>>> import numpy as np
>>> np.set_printoptions(suppress=True, linewidth=200)
>>> rd = lambda a: np.round(a, 2) + 0
>>> m1 = np.loadtxt("a.csv", delimiter=",")
>>> m1
array([[ 0.72,  0.13,  0.31, -0.15,  0.56, -0.63,  1.04, -0.06, -0.2 ],
       [-0.04, -0.17, -0.3 , -0.19,  0.25,  0.07, -0.09,  0.16,  0.62],
       [-0.57, -0.06, -0.21, -0.98,  0.63,  1.1 , -0.08,  0.14, -0.5 ],
       [ 0.37,  0.49,  0.08,  0.55, -0.06, -0.57,  0.31, -0.21,  0.05],
       [-0.62,  0.07,  0.59,  0.35, -0.69,  0.72, -0.83,  0.26, -0.74],
       [ 0.72,  0.3 , -0.45, -0.02,  0.88,  0.37,  0.69, -0.26,  0.18],
       [-0.48, -0.55,  0.23,  0.11,  0.25, -0.19, -0.59, -0.17,  0.24],
       [-0.51, -0.72,  0.15,  0.32, -0.5 , -0.26, -0.32,  0.37,  0.34],
       [ 0.53,  0.51, -0.38, -0.07,  0.38,  0.03,  0.9 , -0.18,  0.56]])
>>> rng = np.random.default_rng(389008)
>>> z = rng.permutation(9)
>>> z
array([5, 7, 6, 8, 4, 3, 1, 0, 2])
>>> M2 = m1[z][:, z]
>>> np.diag(M2)
array([ 0.37,  0.37, -0.59,  0.56, -0.69,  0.55, -0.17,  0.72, -0.21])
>>> rd(np.sort(np.abs(np.linalg.eigvals(M2))))
array([0.39, 0.46, 0.46, 0.72, 0.72, 0.96, 0.96, 1.16, 1.16])
>>> rd(np.trace(M2))
np.float64(0.91)
>>> print(np.allclose(M2, m1))
False
>>> f = np.array([3, 0, 0, 0, 3, 2, 1, 0, 3])
>>> M2 = m1 + np.outer(f, np.eye(9)[3])
>>> np.linalg.matrix_rank(M2 - m1)
np.int64(1)
>>> M2
array([[ 0.72,  0.13,  0.31,  2.85,  0.56, -0.63,  1.04, -0.06, -0.2 ],
       [-0.04, -0.17, -0.3 , -0.19,  0.25,  0.07, -0.09,  0.16,  0.62],
       [-0.57, -0.06, -0.21, -0.98,  0.63,  1.1 , -0.08,  0.14, -0.5 ],
       [ 0.37,  0.49,  0.08,  0.55, -0.06, -0.57,  0.31, -0.21,  0.05],
       [-0.62,  0.07,  0.59,  3.35, -0.69,  0.72, -0.83,  0.26, -0.74],
       [ 0.72,  0.3 , -0.45,  1.98,  0.88,  0.37,  0.69, -0.26,  0.18],
       [-0.48, -0.55,  0.23,  1.11,  0.25, -0.19, -0.59, -0.17,  0.24],
       [-0.51, -0.72,  0.15,  0.32, -0.5 , -0.26, -0.32,  0.37,  0.34],
       [ 0.53,  0.51, -0.38,  2.93,  0.38,  0.03,  0.9 , -0.18,  0.56]])
>>> np.linalg.matrix_rank(np.linalg.inv(M2) - np.linalg.inv(m1), tol=1e-8)
np.int64(1)
>>> def softmax(z):
...     e = np.exp(z - z.max(axis=-1, keepdims=True))
...     return e / e.sum(axis=-1, keepdims=True)
... 
>>> rd(softmax(10 * m1[0]))
array([0.04, 0.  , 0.  , 0.  , 0.01, 0.  , 0.95, 0.  , 0.  ])
>>> rd(softmax(m1).sum(axis=1))
array([1., 1., 1., 1., 1., 1., 1., 1., 1.])
>>> print(rd(softmax(m1[0])))
[0.17 0.09 0.11 0.07 0.14 0.04 0.23 0.08 0.07]
>>> att = m1 @ m1.T / np.sqrt(9)
>>> rd(softmax(att)[0] @ m1)
array([ 0.24,  0.11, -0.03, -0.02,  0.32, -0.06,  0.38, -0.06,  0.09])
